In [1]: import numpy as np

In [2]: np.set_printoptions(precision=2, suppress=True, linewidth=200)

In [3]: tidy = lambda a: np.round(a, 2) + 0

In [4]: J = np.load("layer5.npy")

In [5]: J
Out[5]: 
array([[ 0.88,  1.4 , -0.32],
       [ 0.62, -0.17,  0.24],
       [-0.62,  0.17, -0.24]])

In [6]: r0, g = J[2], J[1]

In [7]: tidy(r0 @ r0)
Out[7]: np.float64(0.47)

In [8]: tidy(r0 @ g)
Out[8]: np.float64(-0.47)

In [9]: p = (r0 @ g) / (r0 @ r0) * r0

In [10]: g - p
Out[10]: array([0., 0., 0.])

In [11]: tidy(np.linalg.norm(r0 + g) ** 2 + np.linalg.norm(r0 - g) ** 2)
Out[11]: np.float64(1.88)

In [12]: (g - p) @ r0
Out[12]: np.float64(0.0)

In [13]: P = np.triu(np.array([[1, 2, 2], [-3, 3, -3], [0, -3, 0]]), 1) + np.eye(3)

In [14]: A2 = P @ J @ np.linalg.inv(P)

In [15]: tidy(np.linalg.det(A2))
Out[15]: np.float64(0.0)

In [16]: tidy(A2)
Out[16]: 
array([[  0.88,  -0.36,  -3.16],
       [  2.48,  -5.64, -20.92],
       [ -0.62,   1.41,   5.23]])

In [17]: np.linalg.matrix_rank(A2)
Out[17]: np.int64(2)

In [18]: tidy(np.trace(A2)), np.trace(J)
Out[18]: (np.float64(0.47), np.float64(0.47))

In [19]: tidy(P @ J - J @ P)
Out[19]: 
array([[ 0.  , -1.76,  2.44],
       [ 1.86, -1.75, -1.03],
       [ 0.  ,  1.24,  1.75]])

In [20]: np.linalg.cond(J) > 100
Out[20]: np.True_

In [21]: [round(float(x), 2) for x in np.linalg.svd(J, compute_uv=False)[:3]]
Out[21]: [1.7, 0.94, 0.0]

In [22]: w1 = np.array([[-5, 1], [5, 4], [4, 4]])

In [23]: coef = np.array([2, 2])

In [24]: H = np.maximum(J @ w1 + coef, 0)

In [25]: np.linalg.matrix_rank(H)
Out[25]: np.int64(2)

In [26]: (H > 0).astype(int)
Out[26]: 
array([[1, 1],
       [0, 1],
       [1, 1]])

In [27]: tidy((H > 0).mean(axis=0))
Out[27]: array([0.67, 1.  ])

In [28]: W2 = np.array([[-7, -8, -9], [5, -2, -1]])

In [29]: (H @ W2).round(6).argmax(axis=1)
Out[29]: array([0, 0, 0])

In [30]: M = np.loadtxt("case14.csv", delimiter=",")

In [31]: tidy(M)
Out[31]: 
array([[-0.63,  0.19, -0.75],
       [-0.77, -0.16,  0.61],
       [ 0.  ,  0.97,  0.25]])

In [32]: tidy(np.linalg.matrix_power(M, 2))
Out[32]: 
array([[ 0.25, -0.88,  0.41],
       [ 0.61,  0.47,  0.64],
       [-0.75,  0.09,  0.66]])

In [33]: tidy(np.linalg.det(M))
Out[33]: np.float64(1.0)

In [34]: tidy(np.sort(np.abs(np.linalg.eigvals(M))))
Out[34]: array([1., 1., 1.])

In [35]: vec = np.array([2, 2, -1])

In [36]: tidy(np.sort(np.abs(np.degrees(np.angle(np.linalg.eigvals(M))))))
Out[36]: array([  0.  , 140.47, 140.47])

In [37]: tidy(np.linalg.norm(vec)), tidy(np.linalg.norm(M @ vec))
Out[37]: (np.float64(3.0), np.float64(3.0))

In [38]: [p for p in range(1, 25) if np.allclose(np.linalg.matrix_power(M, p), np.eye(3))]
Out[38]: []

In [39]: tidy(M[0] @ M[1])
Out[39]: np.float64(0.0)

In [40]: tidy(np.linalg.norm(M, axis=0))
Out[40]: array([1., 1., 1.])

In [41]: tidy(np.linalg.norm(M, axis=1))
Out[41]: array([1., 1., 1.])

In [42]: tidy(np.linalg.norm(M, "nuc"))
Out[42]: np.float64(3.0)

In [43]: tidy(np.linalg.norm(M, 1)), tidy(np.linalg.norm(M, np.inf))
Out[43]: (np.float64(1.61), np.float64(1.57))
